>>> import numpy as np
>>> np.set_printoptions(suppress=True, linewidth=140)
>>> M = np.load("arr.npy")
>>> M
array([[0, 0],
       [0, 1]])
>>> # 2 blocks once reordered
>>> np.flatnonzero(np.linalg.matrix_power((M != 0) + (M.T != 0) + np.eye(2), 2)[0])
array([0])
>>> np.round(np.sort(np.linalg.eigvals(M).real), 3)
array([0., 1.])
>>> M @ M
array([[0, 0],
       [0, 1]])
>>> M @ M.T
array([[0, 0],
       [0, 1]])
>>> np.round(np.linalg.svd(M, compute_uv=False), 3)
array([1., 0.])
>>> np.round(np.linalg.pinv(M), 3)
array([[0., 0.],
       [0., 1.]])
>>> np.round(np.linalg.norm(M, axis=0), 3)
array([0., 1.])
>>> K = np.array([[4, 8, 4], [8, 16, 8], [4, 8, 4]])
>>> K
array([[ 4,  8,  4],
       [ 8, 16,  8],
       [ 4,  8,  4]])
>>> # null space of dimension 2
>>> ev, evecs = np.linalg.eigh(K)
>>> x0 = np.array([2, 3, 2])
>>> x0 @ K @ x0
np.int64(400)
>>> np.round(evecs * np.abs(ev) @ evecs.T, 3)
array([[ 4.,  8.,  4.],
       [ 8., 16.,  8.],
       [ 4.,  8.,  4.]])
>>> np.round(np.linalg.eigvalsh(K[1:, 1:]), 3)
array([ 0., 20.])
>>> (np.sign(evecs[:, -1].round(6)) == np.sign(evecs[0, -1].round(6))).astype(int)
array([1, 1, 1])
>>> np.abs(K).sum(axis=1).max(), np.round(np.abs(ev).max(), 3)
(np.int64(32), np.float64(24.0))
>>> np.round(evecs * np.maximum(ev, 0) @ evecs.T, 3)
array([[ 4.,  8.,  4.],
       [ 8., 16.,  8.],
       [ 4.,  8.,  4.]])
>>> left, s, VT = np.linalg.svd(K)
>>> np.argmax(s[:-1] / (s[1:] + 1e-6)) + 1
np.int64(1)
>>> s.round(3) + 0
array([24.,  0.,  0.])
>>> B = left[:, :1] @ np.diag(s[:1]) @ VT[:1]
>>> B.round(3)
array([[ 4.,  8.,  4.],
       [ 8., 16.,  8.],
       [ 4.,  8.,  4.]])
>>> np.linalg.matrix_rank(B)
np.int64(1)
>>> np.linalg.matrix_rank(K, rtol=0.05)
np.int64(1)
>>> round(np.linalg.norm(K - B, 2), 3), round(s[1], 3)
(np.float64(0.0), np.float64(0.0))
>>> round(float(np.abs(K - B).max()), 3)
0.0
>>> round(np.abs(np.linalg.eigvals(K)).max(), 3)
np.float64(24.0)
>>> np.round(np.sort(np.abs(np.linalg.eigvals(K))), 3) + 0
array([ 0.,  0., 24.])
>>> assert K == K.T
Traceback (most recent call last):
  File "<python-input-34>", line 1, in <module>
    assert K == K.T
           ^^^^^^^^
ValueError: The truth value of an array with more than one element is ambiguous. Use a.any() or a.all()
>>> K.inv()
Traceback (most recent call last):
  File "<python-input-35>", line 1, in <module>
    K.inv()
    ^^^^^
AttributeError: 'numpy.ndarray' object has no attribute 'inv'
>>> K @ K
array([[ 96, 192,  96],
       [192, 384, 192],
       [ 96, 192,  96]])
>>> (K + K.T) / 2
array([[ 4.,  8.,  4.],
       [ 8., 16.,  8.],
       [ 4.,  8.,  4.]])
>>> data = np.load("out7.npy")
>>> data
array([[  7.854,   1.156,   9.288],
       [ -3.18 ,  -0.737,  -4.033],
       [  2.674,   0.352,   1.949],
       [-10.181,  -1.865, -11.675],
       [ -4.228,  -0.443,  -4.83 ],
       [ -7.443,  -1.112,  -9.139],
       [-11.402,  -1.963, -13.025],
       [-14.691,  -2.183, -16.034],
       [-10.104,  -1.334, -11.51 ],
       [-10.233,  -1.258, -12.416],
       [ 11.551,   1.042,  13.282],
       [  8.538,   1.432,  10.339],
       [  1.663,   0.289,   1.649],
       [ -9.96 ,  -1.673, -11.72 ],
       [ -3.708,  -0.248,  -4.609],
       [ 15.721,   2.376,  16.914],
       [ -3.674,  -0.247,  -4.117],
       [  3.613,   0.847,   4.751],
       [ -7.524,  -1.061,  -8.155],
       [ -9.342,  -1.17 ,  -9.954]])
>>> D = np.linalg.norm(data[:, None] - data[None], axis=-1)
>>> D[:5, :5].round(3)
array([[ 0.   , 17.401,  9.019, 27.818, 18.651],
       [17.401,  0.   ,  8.44 , 10.425,  1.349],
       [ 9.019,  8.44 ,  0.   , 18.862,  9.707],
       [27.818, 10.425, 18.862,  0.   ,  9.182],
       [18.651,  1.349,  9.707,  9.182,  0.   ]])
>>> np.flatnonzero(D[9] < D.mean() / 2)
array([ 3,  5,  6,  7,  8,  9, 13, 18, 19])
>>> D.mean(axis=1).argmax()
np.int64(15)
>>> np.linalg.matrix_rank(D ** 2)
np.int64(5)
>>> (D + 1e9 * np.eye(20)).round(6).argmin(axis=1)
array([11, 16, 12, 13, 14, 18,  9,  6, 13, 13, 11,  0,  2,  3, 16, 10, 14,  2,  5,  8])
>>> D.shape
(20, 20)
